$ python3 -q
>>> import numpy as np
>>> from numpy import linalg as LA
>>> np.set_printoptions(precision=3, suppress=True, linewidth=140)
>>> rng = np.random.default_rng(261334)
>>> M = np.triu(rng.random((2, 2)) < 1.2, 1).astype(int)
>>> M = M + M.T
>>> M
array([[0, 1],
       [1, 0]])
>>> LA.matrix_power(M, 100)
array([[1, 0],
       [0, 1]])
>>> LA.matrix_power(M, 2)
array([[1, 0],
       [0, 1]])
>>> print(np.sort(np.abs(LA.eigvals(M)))[::-1])
[1. 1.]
>>> print(M.sum(axis=1))
[1 1]
>>> p = np.eye(2)[0]
>>> for _ in range(6):
...     p = p @ M
...     print(p.round(3))
... 
[0. 1.]
[1. 0.]
[0. 1.]
[1. 0.]
[0. 1.]
[1. 0.]
>>> arr = np.loadtxt("test13.csv", delimiter=",")
>>> arr
array([[0.258, 0.129, 0.161, 0.194, 0.258],
       [0.1  , 0.2  , 0.4  , 0.3  , 0.   ],
       [0.143, 0.2  , 0.229, 0.257, 0.171],
       [0.2  , 0.233, 0.3  , 0.033, 0.233],
       [0.241, 0.276, 0.241, 0.172, 0.069]])
>>> print(arr @ np.ones(5))
[1. 1. 1. 1. 1.]
>>> print(np.sort(np.abs(LA.eigvals(arr)))[::-1])
[1.    0.162 0.156 0.135 0.135]
>>> p = np.eye(5)[2]
>>> for _ in range(4):
...     p = p @ arr
...     print(p.round(3))
... 
[0.143 0.2   0.229 0.257 0.171]
[0.182 0.211 0.274 0.185 0.148]
[0.18  0.204 0.268 0.201 0.147]
[0.181 0.205 0.268 0.197 0.149]
>>> np.round(np.trace(arr), 3)
np.float64(0.789)
>>> (arr + arr.T) / 2
array([[0.258, 0.115, 0.152, 0.197, 0.25 ],
       [0.115, 0.2  , 0.3  , 0.267, 0.138],
       [0.152, 0.3  , 0.229, 0.279, 0.206],
       [0.197, 0.267, 0.279, 0.033, 0.203],
       [0.25 , 0.138, 0.206, 0.203, 0.069]])
>>> arr.inv()
Traceback (most recent call last):
  File "<python-input-21>", line 1, in <module>
    arr.inv()
    ^^^^^^^
AttributeError: 'numpy.ndarray' object has no attribute 'inv'
>>> assert arr == arr.T
Traceback (most recent call last):
  File "<python-input-22>", line 1, in <module>
    assert arr == arr.T
           ^^^^^^^^^^^^
ValueError: The truth value of an array with more than one element is ambiguous. Use a.any() or a.all()
>>> round(np.abs(LA.eigvals(arr)).max(), 3)
np.float64(1.0)
>>> np.allclose(arr @ arr.T, arr.T @ arr)
False
>>> data = np.load("run8.npy")
>>> print(data)
[[ 0.   0.3 -0.6]
 [ 1.   0.3 -1.3]
 [-6.  -2.  19. ]
 [-0.3 -0.7  3.1]
 [ 1.1  0.   0.1]
 [-0.5 -1.6 -0.1]
 [ 1.7 -0.4  0.5]
 [-1.6  0.3 -2.1]
 [ 0.   0.9  0.6]
 [-0.2  0.8 -0.9]
 [ 0.1 -1.  -0.8]
 [ 0.6  1.5 -0.2]
 [ 1.3 -1.   0.4]
 [ 2.2 -1.7 -0.9]
 [ 1.6  0.2  1.9]
 [-0.1 -1.7  1.1]
 [-0.3  0.8  0.4]
 [-0.4  0.6 -1.1]]
>>> Q, Rm = LA.qr(data)
>>> print(np.round(Q @ Rm, 3) + 0)
[[ 0.   0.3 -0.6]
 [ 1.   0.3 -1.3]
 [-6.  -2.  19. ]
 [-0.3 -0.7  3.1]
 [ 1.1  0.   0.1]
 [-0.5 -1.6 -0.1]
 [ 1.7 -0.4  0.5]
 [-1.6  0.3 -2.1]
 [ 0.   0.9  0.6]
 [-0.2  0.8 -0.9]
 [ 0.1 -1.  -0.8]
 [ 0.6  1.5 -0.2]
 [ 1.3 -1.   0.4]
 [ 2.2 -1.7 -0.9]
 [ 1.6  0.2  1.9]
 [-0.1 -1.7  1.1]
 [-0.3  0.8  0.4]
 [-0.4  0.6 -1.1]]
>>> print(np.allclose(Rm.T @ Rm, data.T @ data))
True
>>> gram = arr.T @ arr
>>> print(LA.svd(arr, compute_uv=False) ** 2)
[1.04  0.093 0.035 0.016 0.004]
>>> (arr @ arr.T).shape
(5, 5)
>>> print(LA.eigvalsh(gram)[::-1])
[1.04  0.093 0.035 0.016 0.004]
>>> other = data / np.sqrt((data ** 2).mean(axis=1, keepdims=True))
>>> LA.matrix_rank(other) == LA.matrix_rank(data)
np.True_
>>> print(LA.norm(other, axis=1))
[1.732 1.732 1.732 1.732 1.732 1.732 1.732 1.732 1.732 1.732 1.732 1.732 1.732 1.732 1.732 1.732 1.732 1.732]
>>> LA.matrix_rank(data - data.mean(axis=1, keepdims=True))
np.int64(2)
>>> f = np.array([-7, 8, -2])
>>> print(np.polyval(f, arr[3]))
[-0.68  -0.514 -0.23  -1.741 -0.514]
>>> F = np.minimum.outer(np.arange(1, 4), np.arange(1, 4)) * -2
>>> F
array([[-2, -2, -2],
       [-2, -4, -4],
       [-2, -4, -6]])
>>> x0 = np.array([2, 2, 0])
>>> rhs = F @ x0
>>> rhs
array([ -8, -12, -12])
>>> print(LA.solve(F.T, F[0]))
[ 1. -0. -0.]
>>> LA.solve(F, F[:, 2])
array([-0., -0.,  1.])
>>> LA.solve(F, rhs)
array([ 2.,  2., -0.])
>>> print(LA.solve(F, rhs + F[:, 0]))
[ 3.  2. -0.]
>>> theta = np.radians(180)
>>> Rm = np.eye(3)
>>> Rm[1, 1] = Rm[2, 2] = np.cos(theta)
>>> Rm[1, 2], Rm[2, 1] = -np.sin(theta), np.sin(theta)
>>> Rm.round(3) + 0
array([[ 1.,  0.,  0.],
       [ 0., -1.,  0.],
       [ 0.,  0., -1.]])
>>> other = F @ Rm.T
>>> LA.svd(F, compute_uv=False), LA.svd(other, compute_uv=False)
(array([10.098,  1.286,  0.616]), array([10.098,  1.286,  0.616]))
>>> W0 = np.load("arr.npy")
>>> W0
array([[ 1,  1,  1,  1, -1, -1, -1, -1],
       [ 1,  1, -1, -1, -1, -1,  1,  1],
       [ 1, -1, -1,  1,  1, -1, -1,  1],
       [ 1, -1, -1,  1, -1,  1,  1, -1]])
>>> other = W0 / np.sqrt((W0 ** 2).mean(axis=1, keepdims=True))
>>> LA.norm(other, axis=1)
array([2.828, 2.828, 2.828, 2.828])
>>> LA.matrix_rank(W0 - W0.mean(axis=1, keepdims=True))
np.int64(4)
>>> other = W0 / LA.norm(W0, axis=1)
Traceback (most recent call last):
  File "<python-input-61>", line 1, in <module>
    other = W0 / LA.norm(W0, axis=1)
            ~~~^~~~~~~~~~~~~~~~~~~~~
ValueError: operands could not be broadcast together with shapes (4,8) (4,) 
>>> other = W0 / LA.norm(W0, axis=1, keepdims=True)
>>> gram = other @ other.T
>>> gram.round(3) + 0
array([[1., 0., 0., 0.],
       [0., 1., 0., 0.],
       [0., 0., 1., 0.],
       [0., 0., 0., 1.]])
>>> x0 = np.array([-3, -1, -1, 2, 2, -3, 0, -2])
>>> np.sign((W0 @ x0).round(6))
array([ 0, -1,  1, -1])
>>> W0 @ (2 * x0)
array([  0, -12,   8,  -4])
>>> x0 @ W0
Traceback (most recent call last):
  File "<python-input-68>", line 1, in <module>
    x0 @ W0
    ~~~^~~~
ValueError: matmul: Input operand 1 has a mismatch in its core dimension 0, with gufunc signature (n?,k),(k,m?)->(n?,m?) (size 4 is different from 8)
>>> def softmax(z):
...     e = np.exp(z - z.max(axis=-1, keepdims=True))
...     return e / e.sum(axis=-1, keepdims=True)
... 
>>> softmax(W0[0] + 3)
array([0.22, 0.22, 0.22, 0.22, 0.03, 0.03, 0.03, 0.03])
>>> att = W0 @ W0.T / np.sqrt(8)
>>> print(softmax(att))
[[0.849 0.05  0.05  0.05 ]
 [0.05  0.849 0.05  0.05 ]
 [0.05  0.05  0.849 0.05 ]
 [0.05  0.05  0.05  0.849]]
>>> mat = np.array([[1, 2, 0], [2, 3, 3], [2, 2, 3]])
>>> mat
array([[1, 2, 0],
       [2, 3, 3],
       [2, 2, 3]])
>>> other = np.array([[3, 2, 2], [0, 3, 0], [1, 0, 3]])
>>> print(LA.matrix_rank(np.vstack([mat, other.T])))
3
>>> np.einsum("ik,kj->ij", mat, other)
array([[ 3,  8,  2],
       [ 9, 13, 13],
       [ 9, 10, 13]])
>>> np.vstack([mat, other.T]).shape
(6, 3)
>>> print(np.einsum("ij,ij->i", mat, mat))
[ 5 22 17]
>>> E = np.array([[4.0, -4.0, 2.0], [0.0, -2.0, 0.0], [0.0, 4.0, 2.0]])
>>> vals, V = LA.eig(E)
>>> np.sort(LA.eigvals(E @ E))
array([ 4.,  4., 16.])
>>> np.prod(vals)
np.float64(-16.0)
>>> np.sort(LA.eigvals(LA.inv(E)))
array([-0.5 ,  0.25,  0.5 ])
>>> cen = data - data.mean(axis=0)
>>> left, sigma, VT = LA.svd(cen, full_matrices=False)
>>> print(VT[0] * np.sign(VT[0, np.abs(VT[0]).argmax()]))
[-0.3   -0.097  0.949]
>>> (np.sign(left[:, 0]) == np.sign(left[0, 0])).astype(int)
array([1, 1, 0, 0, 1, 1, 1, 1, 1, 1, 1, 1, 1, 1, 0, 0, 1, 1])
>>> np.abs(left[:, 0]).argmax()
np.int64(2)
>>> np.abs(VT[0]).argmax()
np.int64(2)
>>> np.searchsorted(np.cumsum(sigma ** 2) / (sigma ** 2).sum(), 0.9) + 1
np.int64(1)
>>> round(float((sigma ** 2).sum() ** 2 / (sigma ** 4).sum()), 3)
1.17
>>> gram = E.T @ E
>>> LA.eigvalsh(gram)[::-1]
array([45.286, 14.32 ,  0.395])
>>> gram
array([[ 16., -16.,   8.],
       [-16.,  36.,   0.],
       [  8.,   0.,   8.]])
>>> (E @ E.T).shape
(3, 3)
>>> LA.svd(E, compute_uv=False) ** 2
array([45.286, 14.32 ,  0.395])
>>> m1 = np.load("dump.npy")
>>> m1
array([[10,  6,  8, -2],
       [ 6,  8,  6, -2],
       [ 8,  6,  9,  0],
       [-2, -2,  0,  2]])
>>> lab = rng.permutation(4)
>>> print(lab)
[3 0 1 2]
>>> other = m1[lab][:, lab]
>>> other
array([[ 2, -2, -2,  0],
       [-2, 10,  6,  8],
       [-2,  6,  8,  6],
       [ 0,  8,  6,  9]])
>>> print(np.allclose(other, m1))
False
>>> np.round(np.sort(np.abs(LA.eigvals(other))), 3) + 0
array([ 0.   ,  2.567,  3.702, 22.731])
>>> np.round(LA.det(other), 3), round(float(LA.det(m1[lab])), 3)
(np.float64(0.0), -0.0)
>>> np.diag(other)
array([ 2, 10,  8,  9])
>>> LA.lstsq(m1[:-1].T, m1[-1])[2]
np.int32(3)
>>> round(np.trace(LA.pinv(m1) @ m1), 3)
np.float64(3.0)
>>> print(np.round(m1 @ LA.pinv(m1) @ m1, 3) + 0)
[[10.  6.  8. -2.]
 [ 6.  8.  6. -2.]
 [ 8.  6.  9.  0.]
 [-2. -2.  0.  2.]]
>>> np.unique(m1.round(6), axis=0).shape
(4, 4)
>>> other = m1 / LA.norm(m1, axis=1, keepdims=True)
>>> gram = other @ other.T
>>> print(gram[1])
[ 0.947  1.     0.942 -0.781]
>>> LA.norm(other, axis=1)
array([1., 1., 1., 1.])
>>> gram
array([[ 1.   ,  0.947,  0.978, -0.728],
       [ 0.947,  1.   ,  0.942, -0.781],
       [ 0.978,  0.942,  1.   , -0.601],
       [-0.728, -0.781, -0.601,  1.   ]])
>>> left, sigma, VT = LA.svd(m1)
>>> sigma.round(3) + 0
array([22.731,  3.702,  2.567,  0.   ])
>>> other = left[:, :3] @ np.diag(sigma[:3]) @ VT[:3]
>>> LA.matrix_rank(m1, rtol=0.05)
np.int64(3)
>>> round(LA.norm(m1 - other, 2), 3), np.round(sigma[3], 3)
(np.float64(0.0), np.float64(0.0))
>>> other.round(3) + 0
array([[10.,  6.,  8., -2.],
       [ 6.,  8.,  6., -2.],
       [ 8.,  6.,  9.,  0.],
       [-2., -2.,  0.,  2.]])
>>> hat = np.triu(np.array([[-2, -1, 1, 3], [1, -1, 1, 1], [2, -3, 3, 2], [2, -2, 2, -2]]), 1) + np.eye(4)
>>> other = hat @ m1 @ LA.inv(hat)
>>> print(other)
[[  6.   4.   1. -18.]
 [ 12.  24. -21. -18.]
 [  4.   6.  -1. -12.]
 [ -2.  -4.   6.   0.]]
>>> np.trace(other), np.trace(m1)
(np.float64(29.0), np.int64(29))
